% ipython --no-banner

In [1]: import numpy as np

In [2]: np.set_printoptions(precision=2, suppress=True, linewidth=200)

In [3]: def tidy(a):
   ...:     return np.round(a, 2) + 0
   ...: 

In [4]: m1 = np.array([[1.3, 0.9], [-1.8, -0.8], [1.5, -0.1]])

In [5]: print(m1)
[[ 1.3  0.9]
 [-1.8 -0.8]
 [ 1.5 -0.1]]

In [6]: Q = m1.astype(float).copy()

In [7]: for j in range(2):
   ...:     Q[:, j] -= Q[:, :j] @ (Q[:, :j].T @ Q[:, j])
   ...:     Q[:, j] /= np.linalg.norm(Q[:, j])
   ...: 

In [8]: print(tidy(Q.T @ m1))
[[2.68 0.92]
 [0.   0.79]]

In [9]: print(tidy(Q))
[[ 0.49  0.58]
 [-0.67 -0.23]
 [ 0.56 -0.78]]

In [10]: M = np.load("mat.npy")

In [11]: print(M)
[[-3 -3]
 [-3 -3]]

In [12]: # rows 0 and 1 are equal

In [13]: M2 = M / np.sqrt((M ** 2).mean(axis=1, keepdims=True))

In [14]: print(M - M.mean(axis=1, keepdims=True))
[[0. 0.]
 [0. 0.]]

In [15]: print(np.linalg.matrix_rank(M - M.mean(axis=1, keepdims=True)))
0

In [16]: print(np.linalg.matrix_rank(M2) == np.linalg.matrix_rank(M))
True

In [17]: print(M2[1])
[-1. -1.]

In [18]: mat = np.tril(np.array([[4, 2, -4], [4, 4, -5], [0, -5, -3]]), -1) + np.eye(3, dtype=int)

In [19]: print(mat)
[[ 1  0  0]
 [ 4  1  0]
 [ 0 -5  1]]

In [20]: # triangular, det is the product of the diagonal

In [21]: print(np.linalg.matrix_rank(mat, rtol=0.1))
2

In [22]: print([round(float(x), 2) for x in np.linalg.svd(mat, compute_uv=False)[:3]])
[5.32, 3.96, 0.05]

In [23]: print(tidy(np.abs(np.linalg.svd(mat)[2][-1])))
[0.05 0.2  0.98]

In [24]: M2 = mat / np.linalg.norm(mat, axis=1, keepdims=True)

In [25]: G = M2 @ M2.T

In [26]: print((G - 2 * np.eye(3)).round(6).argmax(axis=1))
[1 0 0]

In [27]: print(np.argwhere(np.triu(np.abs(G) > 0.95, 1)))
[[0 1]]

In [28]: def softmax(z):
    ...:     e = np.exp(z - z.max(axis=-1, keepdims=True))
    ...:     return e / e.sum(axis=-1, keepdims=True)
    ...: 

In [29]: print(tidy(softmax(10 * mat[2])))
[0. 0. 1.]

In [30]: S = mat @ mat.T / np.sqrt(3)

In [31]: print(tidy(softmax(S)[2] @ mat))
[ 0. -5.  1.]

In [32]: print(tidy(softmax(S)))
[[0.14 0.78 0.08]
 [0.   1.   0.  ]
 [0.   0.   1.  ]]

In [33]: print(softmax(S).round(6).argmax(axis=1))
[1 1 2]

In [34]: M2 = np.array([[2, 1], [3, 0], [3, 2]])

In [35]: print(np.linalg.matrix_rank(mat @ M2))
2

In [36]: print(mat @ M2)
[[  2   1]
 [ 11   4]
 [-12   2]]

In [37]: print(np.einsum("ik,kj->ij", mat, M2))
[[  2   1]
 [ 11   4]
 [-12   2]]

In [38]: print(np.einsum("ij,ij->i", mat, mat))
[ 1 17 26]

In [39]: rng = np.random.default_rng(87)

In [40]: lab = rng.permutation(3)

In [41]: M2 = mat[:, lab] * rng.choice([-1, 1], 3)

In [42]: print(M2)
[[ 0  0  1]
 [-1  0  4]
 [ 5  1  0]]

In [43]: U, _, VT = np.linalg.svd(mat.T @ M2)

In [44]: print(tidy(np.linalg.lstsq(mat, M2)[0]))
[[ 0.  0.  1.]
 [-1.  0.  0.]
 [ 0.  1.  0.]]

In [45]: print(lab)
[1 2 0]

In [46]: X = np.abs(np.array([[-2, -1, 1], [2, 1, 0], [1, 2, 3]])) + np.eye(3)

In [47]: X = X / X.sum(axis=1, keepdims=True)

In [48]: print(tidy(X))
[[0.6  0.2  0.2 ]
 [0.5  0.5  0.  ]
 [0.14 0.29 0.57]]

In [49]: # a transition matrix

In [50]: M2 = X / np.sqrt((X ** 2).mean(axis=1, keepdims=True))

In [51]: print(tidy(M2[1]))
[1.22 1.22 0.  ]

In [52]: print(tidy(X - X.mean(axis=1, keepdims=True)))
[[ 0.27 -0.13 -0.13]
 [ 0.17  0.17 -0.33]
 [-0.19 -0.05  0.24]]

In [53]: print(np.linalg.matrix_rank(X - X.mean(axis=1, keepdims=True)))
2

In [54]: M2 = np.array([[-3, 0, 2], [-2, 1, -1]])

In [55]: Z = np.kron(M2, X)

In [56]: print(np.linalg.matrix_rank(Z))
6

In [57]: U, s, VT = np.linalg.svd(m1, full_matrices=False)

In [58]: print(U.shape, s.shape, VT.shape)
(3, 2) (2,) (2, 2)

In [59]: print(tidy(VT @ VT.T))
[[1. 0.]
 [0. 1.]]

In [60]: print(tidy(np.abs(VT[0])))
[0.94 0.35]

In [61]: print(tidy(U.T @ m1 @ VT.T))
[[2.84 0.  ]
 [0.   0.74]]

In [62]: F = np.load("block8.npy")

In [63]: print(F)
[[-1. -2. -2.  0.  0.]
 [-2. -1. -2.  0.  0.]
 [-2. -2. -1.  0.  0.]
 [ 0.  0.  0. -1. -2.]
 [ 0.  0.  0. -2. -1.]]

In [64]: # symmetric, so the eigenvalues are real

In [65]: ev, vecs = np.linalg.eigh(F)

In [66]: print(tidy(np.linalg.eigvalsh(F + -1 * np.eye(5))))
[-6. -4.  0.  0.  0.]

In [67]: print(tidy(ev))
[-5. -3.  1.  1.  1.]

In [68]: print(tidy(vecs @ np.diag(ev) @ vecs.T))
[[-1. -2. -2.  0.  0.]
 [-2. -1. -2.  0.  0.]
 [-2. -2. -1.  0.  0.]
 [ 0.  0.  0. -1. -2.]
 [ 0.  0.  0. -2. -1.]]

In [69]: print(tidy(np.linalg.svd(F, compute_uv=False)))
[5. 3. 1. 1. 1.]

In [70]: lab = rng.permutation(5)

In [71]: M2 = F[:, lab] * rng.choice([-1, 1], 5)

In [72]: print(M2)
[[ 1. -0.  2. -2.  0.]
 [ 2. -0.  1. -2.  0.]
 [ 2. -0.  2. -1.  0.]
 [-0.  1. -0.  0. -2.]
 [-0.  2. -0.  0. -1.]]

In [73]: U, _, VT = np.linalg.svd(F.T @ M2)

In [74]: print(tidy(U @ VT))
[[-1.  0.  0.  0.  0.]
 [ 0.  0. -1.  0.  0.]
 [ 0.  0.  0.  1.  0.]
 [ 0. -1.  0.  0.  0.]
 [ 0.  0.  0.  0.  1.]]

In [75]: K = np.array([[-5, 0], [-9, 7]])

In [76]: ev, vecs = np.linalg.eig(K)

In [77]: print(K @ vecs[:, 0] - ev[0] * vecs[:, 0])
[0. 0.]

In [78]: G = K.T @ K

In [79]: print(np.diag(G))
[106  49]

In [80]: print(np.allclose(G, G.T))
True

In [81]: E = np.loadtxt("test18.csv", delimiter=",")

In [82]: print(E)
[[3. 1. 0. 2. 1.]
 [3. 0. 0. 2. 1.]]

In [83]: G = E.T @ E

In [84]: print(np.diag(G))
[18.  1.  0.  8.  2.]

In [85]: print(tidy(np.linalg.svd(E, compute_uv=False) ** 2))
[28.51  0.49]

In [86]: print(G)
[[18.  3.  0. 12.  6.]
 [ 3.  1.  0.  2.  1.]
 [ 0.  0.  0.  0.  0.]
 [12.  2.  0.  8.  4.]
 [ 6.  1.  0.  4.  2.]]

In [87]: print(np.linalg.matrix_rank(G))
2

In [88]: print(tidy(np.linalg.eigvalsh(G)[::-1]))
[28.51  0.49  0.    0.    0.  ]

In [89]: print(np.trace(G), (E ** 2).sum())
29.0 29.0

In [90]: vec = np.array([0, 1, 4])

In [91]: y = mat @ vec

In [92]: beta, lr = np.zeros(3), 1 / np.linalg.norm(mat, 2) ** 2

In [93]: for i in range(200):
    ...:     beta -= lr * mat.T @ (mat @ beta - y)
    ...:     if i % 50 == 0: print(i, round(np.linalg.norm(mat @ beta - y), 2))
    ...: 
0 0.28
50 0.19
100 0.19
150 0.19

In [94]: print(tidy(np.linalg.cond(mat)))
112.14

In [95]: M2 = E / np.linalg.norm(E, axis=1, keepdims=True)

In [96]: G = M2 @ M2.T

In [97]: print(np.argwhere(np.triu(np.abs(G) > 0.95, 1)))
[[0 1]]

In [98]: print(tidy(G[0]))
[1.   0.97]

In [99]: print(tidy(np.linalg.norm(M2, axis=1)))
[1. 1.]

In [100]: print((G - 2 * np.eye(2)).round(6).argmax(axis=1))
[1 0]

In [101]: print(tidy(np.degrees(np.arccos(np.clip(G[0, 1], -1, 1)))))
14.96

In [102]: M2 = np.array([[-5, 3], [-4, 2], [-5, -4], [-1, 5], [-3, -4]])

In [103]: print(M2.T @ E.T)
[[-24. -20.]
 [ 17.  15.]]

In [104]: print(np.vstack([E, M2.T]).shape)
(4, 5)

In [105]: print(np.einsum("ik,kj->ji", E, M2))
[[-24. -20.]
 [ 17.  15.]]

In [106]: print(E @ M2)
[[-24.  17.]
 [-20.  15.]]

In [107]: print(np.einsum("ij->j", E))
[6. 1. 0. 4. 2.]

In [108]: print(np.linalg.matrix_rank(E @ M2))
2

In [109]: print(np.einsum("ij,ij->i", E, E))
[15. 14.]

In [110]: f = np.array([7, 7])

In [111]: print(np.convolve(E[1], f))
[21. 21.  0. 14. 21.  7.]

In [112]: print(np.correlate(E[1], E[0], "full"))
[ 3.  6.  0.  5. 14.  2.  2.  7.  3.]

In [113]: feats = np.array([[0.5, 0.0, 0.5], [0.0, 1.0, 0.0], [0.33, 0.0, 0.67]])

In [114]: print(feats)
[[0.5  0.   0.5 ]
 [0.   1.   0.  ]
 [0.33 0.   0.67]]

In [115]: # a transition matrix

In [116]: U, s, VT = np.linalg.svd(feats, full_matrices=False)

In [117]: print((s > 1e-8).sum())
3

In [118]: print(tidy(s / s[0]))
[1.   0.99 0.17]

In [119]: ev, vecs = np.linalg.eig(feats)

In [120]: print(tidy(np.prod(ev)))
0.17

In [121]: print(tidy(ev))
[0.17 1.   1.  ]

In [122]: M2 = feats / np.linalg.norm(feats, axis=1, keepdims=True)

In [123]: G = M2 @ M2.T

In [124]: print(tidy(G[0]))
[1.   0.   0.95]

In [125]: lab = rng.permutation(3)

In [126]: print(lab)
[1 0 2]

In [127]: M2 = feats[lab][:, lab]

In [128]: print(M2)
[[1.   0.   0.  ]
 [0.   0.5  0.5 ]
 [0.   0.33 0.67]]

In [129]: print(np.trace(M2))
2.17

In [130]: print(np.diag(M2))
[1.   0.5  0.67]

In [131]: print(tidy(np.sort(np.abs(np.linalg.eigvals(M2)))))
[0.17 1.   1.  ]

In [132]: print(np.flatnonzero(np.linalg.matrix_power((feats != 0) + (feats.T != 0) + np.eye(3), 3)[2]))
[0 2]

In [133]: print(tidy(np.linalg.det(feats)))
0.17

In [134]: print((np.linalg.matrix_power((feats != 0) + (feats.T != 0) + np.eye(3), 3) > 0).astype(int))
[[1 0 1]
 [0 1 0]
 [1 0 1]]

In [135]: print(tidy(feats @ feats))
[[0.42 0.   0.58]
 [0.   1.   0.  ]
 [0.39 0.   0.61]]

In [136]: print((feats != 0).astype(int))
[[1 0 1]
 [0 1 0]
 [1 0 1]]
